$ python -q
>>> import numpy as np
>>> from numpy import linalg as LA
>>> np.set_printoptions(precision=2, suppress=True, linewidth=120)
>>> C = np.array([[0, 3, -1, -1], [1, -1, 1, -1], [-2, 1, 2, -3], [-1, 1, -3, 0]])
>>> rng = np.random.default_rng(318197)
>>> W0 = (rng.random((22, 4)) < 0.25) @ C
>>> W0
array([[-1,  4, -4, -1],
       [ 1, -1,  1, -1],
       [ 0,  0,  0,  0],
       [ 0,  0,  0,  0],
       [ 0,  0,  0,  0],
       [ 0,  0,  0,  0],
       [-2,  1,  2, -3],
       [ 0,  0,  0,  0],
       [ 0,  0,  0,  0],
       [ 0,  0,  0,  0],
       [-2,  1,  2, -3],
       [ 0,  3, -1, -1],
       [ 0,  0,  0,  0],
       [-1,  4, -4, -1],
       [ 0,  0,  0,  0],
       [ 0,  0,  0,  0],
       [ 0,  3, -1, -1],
       [ 0,  0, -2, -1],
       [-1,  0,  3, -4],
       [ 0,  3, -1, -1],
       [-3,  2, -1, -3],
       [ 0,  3, -1, -1]])
>>> q, evecs = LA.qr(W0[:, :1])[0], LA.qr(W0[:, 1:])[0]
>>> sigma = LA.svd(q.T @ evecs, compute_uv=False)
>>> round(float(LA.norm(q @ q.T - evecs @ evecs.T, 2)), 2)
1.0
>>> print(np.degrees(np.arccos(sigma.clip(0, 1))))
[35.95]
>>> (sigma > 0.9).sum()
np.int64(0)
>>> sigma
array([0.81])
>>> def softmax(z):
...     e = np.exp(z - z.max(axis=-1, keepdims=True))
...     return e / e.sum(axis=-1, keepdims=True)
... 
>>> print(np.round(softmax(W0[10] + 5), 2) + 0)
[0.01 0.26 0.72 0.  ]
>>> np.round(softmax(W0[10]), 2) + 0
array([0.01, 0.26, 0.72, 0.  ])
>>> print(np.round(softmax(10 * W0[10]), 2) + 0)
[0. 0. 1. 0.]
>>> S = W0 @ W0.T / np.sqrt(4)
>>> softmax(S).round(6).argmax(axis=1)
array([ 0, 18,  0,  0,  0,  0, 18,  0,  0,  0, 18,  0,  0,  0,  0,  0,  0,  0, 18,  0, 20,  0])
>>> softmax(S)[10] @ W0
array([-1.49,  0.5 ,  2.41, -3.55])
>>> E = np.load("block15.npy")
>>> E
array([[4, 1, 4],
       [1, 0, 4],
       [4, 4, 4]])
>>> idx = rng.permutation(3)
>>> idx
array([2, 0, 1])
>>> Y = E[idx][:, idx]
>>> Y
array([[4, 4, 4],
       [4, 4, 1],
       [4, 1, 0]])
>>> np.trace(Y)
np.int64(8)
>>> np.allclose(Y, E)
False
>>> vals, evecs = LA.eigh(E)
>>> vec = np.array([-3, 2, 3])
>>> evecs * np.abs(vals) @ evecs.T
array([[4.31, 2.01, 3.22],
       [2.01, 3.29, 1.46],
       [3.22, 1.46, 5.96]])
>>> np.abs(E).sum(axis=1).max(), round(float(np.abs(vals).max()), 2)
(np.int64(12), 9.4)
>>> evecs * np.maximum(vals, 0) @ evecs.T
array([[4.16, 1.51, 3.61],
       [1.51, 1.64, 2.73],
       [3.61, 2.73, 4.98]])
>>> vec = np.array([0, 1, 1])
>>> rhs = E @ vec
>>> b, lr = np.zeros(3), 1 / LA.norm(E, 2) ** 2
>>> for i in range(20):
...     b -= lr * E.T @ (E @ b - rhs)
...     if i % 5 == 0: print(i, round(LA.norm(E @ b - rhs), 2))
... 
0 1.29
5 1.12
10 0.99
15 0.88
>>> print(b)
[0.44 0.68 0.8 ]
>>> np.round(LA.cond(E), 2)
np.float64(6.82)
>>> np.all(LA.eigvalsh(E) > 0)
np.False_
>>> [round(float(LA.det(E[:i, :i])), 2) + 0 for i in range(1, 4)]
[4.0, -1.0, -36.0]
>>> round(LA.eigvalsh(E).min(), 2)
np.float64(-2.78)
>>> vals, evecs = LA.eigh(E)
>>> round(float(vals.sum()), 2), np.trace(E)
(8.0, np.int64(8))
>>> np.unique(vals.round(6) + 0, return_counts=True)[1]
array([1, 1, 1])
>>> print(np.abs(evecs[:, -1]))
[0.6  0.37 0.71]
>>> np.round(evecs.T @ evecs, 2) + 0
array([[1., 0., 0.],
       [0., 1., 0.],
       [0., 0., 1.]])
>>> LA.svd(E, compute_uv=False)
array([9.4 , 2.78, 1.38])
>>> LA.eigvalsh(E @ E)
array([ 1.9 ,  7.72, 88.38])
>>> LA.eigvalsh(E + 3 * np.eye(3))
array([ 0.22,  4.38, 12.4 ])
>>> np.round(evecs.T @ E @ evecs, 2) + 0
array([[-2.78,  0.  ,  0.  ],
       [ 0.  ,  1.38,  0.  ],
       [ 0.  ,  0.  ,  9.4 ]])
>>> np.round(evecs @ np.diag(vals) @ evecs.T, 2) + 0
array([[4., 1., 4.],
       [1., 0., 4.],
       [4., 4., 4.]])
